$ ipython --no-banner

In [1]: import numpy as np

In [2]: from numpy import linalg as LA

In [3]: np.set_printoptions(precision=2, suppress=True, linewidth=100)

In [4]: data = np.loadtxt("a.csv", delimiter=",")

In [5]: print(data)
[[0. 0. 0. 1. 1. 0. 0. 1. 1.]
 [0. 0. 0. 1. 0. 0. 0. 1. 0.]
 [0. 0. 0. 0. 0. 0. 1. 0. 0.]
 [1. 1. 0. 0. 0. 0. 0. 1. 1.]
 [1. 0. 0. 0. 0. 0. 0. 1. 1.]
 [0. 0. 0. 0. 0. 0. 0. 0. 0.]
 [0. 0. 1. 0. 0. 0. 0. 0. 0.]
 [1. 1. 0. 1. 1. 0. 0. 0. 1.]
 [1. 0. 0. 1. 1. 0. 0. 1. 0.]]

In [6]: # rows and columns are dependent

In [7]: T = np.stack([data, 3 * data, data[::-1]])

In [8]: print(T.shape)
(3, 9, 9)

In [9]: print(LA.det(T))
[0. 0. 0.]

In [10]: r = LA.matrix_rank(data)

In [11]: print(r)
8

In [12]: null = LA.svd(data)[2][r:].T

In [13]: print([int(LA.matrix_rank(data[:, :j + 1])) for j in range(9)])
[1, 2, 3, 4, 5, 5, 6, 7, 8]

In [14]: print([int(LA.matrix_rank(np.delete(data, i, axis=0))) for i in range(9)])
[7, 7, 7, 7, 7, 8, 7, 7, 7]

In [15]: arr = np.load("m.npy")

In [16]: print(arr)
[[ 9.21 13.97 26.54 14.23  6.79 26.9   9.74 13.22]
 [14.86  8.95 25.36 17.24  8.51 19.96  2.   15.4 ]
 [ 8.77  4.59 15.33 10.79  3.91 12.23  1.11  9.52]
 [18.06 20.63 42.19 21.11 15.1  38.71 12.18 18.11]]

In [17]: A2 = arr / LA.norm(arr, axis=1)
---------------------------------------------------------------------------
ValueError                                Traceback (most recent call last)
Cell In[17], line 1
----> 1 A2 = arr / LA.norm(arr, axis=1)

ValueError: operands could not be broadcast together with shapes (4,8) (4,) 

In [18]: A2 = arr / LA.norm(arr, axis=1, keepdims=True)

In [19]: gram = A2 @ A2.T

In [20]: print(LA.norm(A2, axis=1))
[1. 1. 1. 1.]

In [21]: print((np.abs(gram) > 0.9).astype(int))
[[1 1 1 1]
 [1 1 1 1]
 [1 1 1 1]
 [1 1 1 1]]

In [22]: A = np.loadtxt("run7.csv", delimiter=",")

In [23]: print(A)
[[  1.67   7.88 -18.31]
 [ -4.76  -5.94  18.5 ]
 [  1.27 -16.87 -10.67]
 [  0.31 -19.82   2.65]
 [ 15.62  -8.    -9.6 ]
 [  6.5  -15.02  11.49]
 [ 18.13  -0.85   8.39]
 [-14.66 -12.32   5.76]
 [ -1.29  19.95   0.44]
 [ 18.61  -7.29   0.67]
 [-17.73   6.13  -6.94]
 [-10.55   8.43  14.75]
 [-11.86  15.9   -2.55]
 [ -2.66  16.88 -10.39]
 [ 17.76  -9.2   -0.1 ]
 [  8.79 -17.23   5.07]
 [ 18.05   2.11   8.34]
 [-18.63   3.08  -6.6 ]
 [ 14.13  12.54   6.55]
 [  8.48  -5.64  17.22]
 [-19.23   1.66   5.24]
 [ -5.52  -0.49 -19.22]
 [  2.6  -19.05   5.5 ]
 [  1.01  -9.14  17.76]
 [  5.96  18.04  -6.24]
 [  9.58 -15.67  -7.91]
 [  8.68 -11.43 -13.93]
 [  9.74  -7.57 -15.74]
 [ 13.44  -9.45 -11.4 ]
 [  4.86   4.09 -18.97]]

In [24]: gram = A.T @ A

In [25]: print((A @ A.T).shape)
(30, 30)

In [26]: print(LA.matrix_rank(gram))
3

In [27]: print(LA.svd(A, compute_uv=False) ** 2)
[5411.86 3892.14 2695.55]

In [28]: print(np.diag(gram))
[4025.32 4213.37 3760.86]

In [29]: print(np.allclose(gram, gram.T))
True

In [30]: print(round(float(np.trace(gram)), 2), round(float((A ** 2).sum()), 2))
11999.55 11999.55

In [31]: print(gram)
[[ 4025.32 -1251.45  -141.92]
 [-1251.45  4213.37  -464.04]
 [ -141.92  -464.04  3760.86]]

In [32]: ev, V = LA.eigh(gram)

In [33]: print(LA.eigvalsh(gram + 2 * np.eye(3)))
[2697.55 3894.14 5413.86]

In [34]: print(round(ev.sum(), 2), np.round(np.trace(gram), 2))
11999.55 11999.55

In [35]: print(np.abs(V[:, -1]))
[0.65 0.74 0.15]

In [36]: print(LA.svd(gram, compute_uv=False))
[5411.86 3892.14 2695.55]

In [37]: cen = A - A.mean(axis=1)
---------------------------------------------------------------------------
ValueError                                Traceback (most recent call last)
Cell In[37], line 1
----> 1 cen = A - A.mean(axis=1)

ValueError: operands could not be broadcast together with shapes (30,3) (30,) 

In [38]: cen = A - A.mean(axis=0)

In [39]: U, sig, Vh = LA.svd(cen, full_matrices=False)

In [40]: print(np.abs(Vh[0]).argmax())
1

In [41]: W0 = np.array([[1.2, 0.0, 0.4, -0.2, -1.9, -1.2, -1.1, 2.5, -1.9],
    ...:     [0.7, 0.9, -1.7, 0.8, 0.3, 0.3, 0.0, 0.2, 0.1],
    ...:     [-0.2, 0.8, -0.2, 0.6, -1.2, 1.3, -1.2, -0.2, 0.3],
    ...:     [0.2, 0.3, 0.0, 0.0, -0.5, 0.4, 0.4, -0.8, 0.5],
    ...:     [-0.8, 1.2, -2.1, 0.1, -1.0, -1.7, -0.8, 0.3, 1.8],
    ...:     [0.9, 0.1, -0.5, 0.7, -1.4, 0.3, -0.1, -2.4, -2.2],
    ...:     [-0.1, 0.9, -0.7, -1.1, 0.8, -0.6, -1.9, -0.2, 0.2],
    ...:     [-1.1, 0.0, 0.5, 0.9, 2.4, -0.3, 0.9, 0.0, 0.1],
    ...:     [0.4, 0.1, 0.1, -1.9, -0.1, 0.4, 0.3, 0.4, 1.0],
    ...:     [-0.5, -0.5, -0.1, 0.8, -0.1, 0.6, 2.6, -0.6, -0.4]])

In [42]: rng = np.random.default_rng(32)

In [43]: W0[3] = W0[7] + 0.3 * rng.normal(size=9)

In [44]: print(W0)
[[ 1.2   0.    0.4  -0.2  -1.9  -1.2  -1.1   2.5  -1.9 ]
 [ 0.7   0.9  -1.7   0.8   0.3   0.3   0.    0.2   0.1 ]
 [-0.2   0.8  -0.2   0.6  -1.2   1.3  -1.2  -0.2   0.3 ]
 [-0.83  0.23  0.49  1.1   2.2  -0.85  1.4   0.14 -0.52]
 [-0.8   1.2  -2.1   0.1  -1.   -1.7  -0.8   0.3   1.8 ]
 [ 0.9   0.1  -0.5   0.7  -1.4   0.3  -0.1  -2.4  -2.2 ]
 [-0.1   0.9  -0.7  -1.1   0.8  -0.6  -1.9  -0.2   0.2 ]
 [-1.1   0.    0.5   0.9   2.4  -0.3   0.9   0.    0.1 ]
 [ 0.4   0.1   0.1  -1.9  -0.1   0.4   0.3   0.4   1.  ]
 [-0.5  -0.5  -0.1   0.8  -0.1   0.6   2.6  -0.6  -0.4 ]]

In [45]: x = np.array([1, 1, 2, 2, 2, 3, 1, 2, 3])

In [46]: rhs = W0 @ x

In [47]: print(rhs)
[ -7.6    2.     2.2    4.57  -5.5  -12.    -4.7    6.8    2.     2.2 ]

In [48]: rhs = rhs + 0.05 * rng.normal(size=10)

In [49]: print(rhs)
[ -7.65   1.97   2.22   4.63  -5.48 -12.02  -4.68   6.79   2.01   2.17]

In [50]: coef, *_ = LA.lstsq(W0, rhs)

In [51]: print(coef)
[1.03 1.07 2.07 2.01 2.   2.97 1.01 1.97 3.03]

In [52]: print(coef.round())
[1. 1. 2. 2. 2. 3. 1. 2. 3.]

In [53]: print(np.round(W0.T @ (rhs - W0 @ coef), 2) + 0)
[0. 0. 0. 0. 0. 0. 0. 0. 0.]

In [54]: J = np.loadtxt("sample2.csv", delimiter=",")

In [55]: print(J)
[[  8.12 -17.45  14.76  -3.46  19.49  19.5 ]
 [ 10.78 -17.53  14.27  -3.05  18.78  18.36]
 [  8.56 -15.4   15.7   -2.26  15.5   17.35]
 [  7.97 -17.52  15.31  -2.02  19.29  16.73]
 [  8.42 -19.43  16.1   -1.16  18.43  16.99]
 [  7.97 -18.88  15.19  -1.78  18.94  16.08]
 [  8.73 -17.42  15.29  -2.44  19.62  18.9 ]
 [ 11.69 -18.36  15.65  -4.35  17.21  17.9 ]
 [  7.5  -18.2   16.34  -3.43  18.49  17.56]
 [  9.5  -17.89  14.53  -2.84  19.07  17.61]
 [ 10.63 -19.44  16.16  -5.09  17.55  18.13]
 [  9.1  -20.4   14.61  -2.13  20.27  18.22]
 [ 10.16 -17.53  15.17  -2.06  17.67  16.03]
 [  8.72 -16.75  16.13  -3.21  19.55  17.65]]

In [56]: A2 = arr + rng.integers(-2, 3, (4, 1)) @ rng.integers(-2, 3, (1, 8))

In [57]: print(A2)
[[ 7.21 17.97 28.54 10.23  2.79 26.9  11.74 17.22]
 [15.86  6.95 24.36 19.24 10.51 19.96  1.   13.4 ]
 [ 9.77  2.59 14.33 12.79  5.91 12.23  0.11  7.52]
 [17.06 22.63 43.19 19.11 13.1  38.71 13.18 20.11]]

In [58]: print(np.abs(A2 - arr).sum(axis=1))
[22. 11. 11. 11.]

In [59]: m1 = np.load("dump.npy")

In [60]: print(m1)
[[0.25 0.25 0.25 0.   0.   0.   0.   0.25 0.   0.  ]
 [0.   0.25 0.25 0.25 0.   0.25 0.   0.   0.   0.  ]
 [0.   0.2  0.2  0.   0.   0.   0.2  0.2  0.   0.2 ]
 [0.   0.   0.2  0.2  0.   0.   0.2  0.2  0.2  0.  ]
 [0.   0.2  0.   0.   0.4  0.   0.   0.2  0.2  0.  ]
 [0.   0.   0.25 0.   0.25 0.5  0.   0.   0.   0.  ]
 [0.33 0.   0.   0.33 0.   0.   0.33 0.   0.   0.  ]
 [0.   0.   0.25 0.   0.   0.   0.25 0.25 0.   0.25]
 [0.25 0.   0.   0.25 0.25 0.   0.   0.   0.25 0.  ]
 [0.   0.   0.   0.33 0.   0.   0.   0.   0.33 0.33]]

In [61]: # row-stochastic, so 1 is an eigenvalue

In [62]: print(round(float(np.abs(LA.eigvals(m1)).max()), 2))
1.0

In [63]: print(np.allclose(m1 @ m1.T, m1.T @ m1))
False

In [64]: print(np.round(np.trace(m1), 2))
2.97

In [65]: U, sig, Vh = LA.svd(m1, full_matrices=False)

In [66]: print(np.round(U.T @ U, 2) + 0)
[[1. 0. 0. 0. 0. 0. 0. 0. 0. 0.]
 [0. 1. 0. 0. 0. 0. 0. 0. 0. 0.]
 [0. 0. 1. 0. 0. 0. 0. 0. 0. 0.]
 [0. 0. 0. 1. 0. 0. 0. 0. 0. 0.]
 [0. 0. 0. 0. 1. 0. 0. 0. 0. 0.]
 [0. 0. 0. 0. 0. 1. 0. 0. 0. 0.]
 [0. 0. 0. 0. 0. 0. 1. 0. 0. 0.]
 [0. 0. 0. 0. 0. 0. 0. 1. 0. 0.]
 [0. 0. 0. 0. 0. 0. 0. 0. 1. 0.]
 [0. 0. 0. 0. 0. 0. 0. 0. 0. 1.]]

In [67]: print(np.cumsum(sig ** 2) / np.sum(sig ** 2))
[0.39 0.56 0.71 0.81 0.9  0.96 0.98 1.   1.   1.  ]

In [68]: print(U.shape, sig.shape, Vh.shape)
(10, 10) (10,) (10, 10)

In [69]: print(sig)
[1.03 0.69 0.63 0.53 0.49 0.37 0.25 0.23 0.07 0.04]

In [70]: print(np.abs(Vh[0]))
[0.26 0.27 0.44 0.44 0.25 0.21 0.32 0.34 0.3  0.25]

In [71]: print(np.allclose(U * sig @ Vh, m1))
True

In [72]: print(np.abs(U[:, 0]).round(6).argmax())
3

In [73]: print((sig > 1e-8).sum())
10

In [74]: labels = rng.permutation(10)

In [75]: print(labels)
[1 6 4 3 5 0 8 7 2 9]

In [76]: A2 = m1[labels][:, labels]

In [77]: print(round(LA.det(A2), 2), np.round(LA.det(m1[labels]), 2))
-0.0 -0.0

In [78]: print(np.diag(A2))
[0.25 0.33 0.4  0.2  0.5  0.25 0.25 0.25 0.2  0.33]

In [79]: print(np.sort(np.abs(LA.eigvals(A2))))
[0.1  0.12 0.24 0.24 0.28 0.37 0.41 0.41 0.58 1.  ]

In [80]: print(A2)
[[0.25 0.   0.   0.25 0.25 0.   0.   0.   0.25 0.  ]
 [0.   0.33 0.   0.33 0.   0.33 0.   0.   0.   0.  ]
 [0.2  0.   0.4  0.   0.   0.   0.2  0.2  0.   0.  ]
 [0.   0.2  0.   0.2  0.   0.   0.2  0.2  0.2  0.  ]
 [0.   0.   0.25 0.   0.5  0.   0.   0.   0.25 0.  ]
 [0.25 0.   0.   0.   0.   0.25 0.   0.25 0.25 0.  ]
 [0.   0.   0.25 0.25 0.   0.25 0.25 0.   0.   0.  ]
 [0.   0.25 0.   0.   0.   0.   0.   0.25 0.25 0.25]
 [0.2  0.2  0.   0.   0.   0.   0.   0.2  0.2  0.2 ]
 [0.   0.   0.   0.33 0.   0.   0.33 0.   0.   0.33]]

In [81]: print(np.allclose(A2, m1))
False
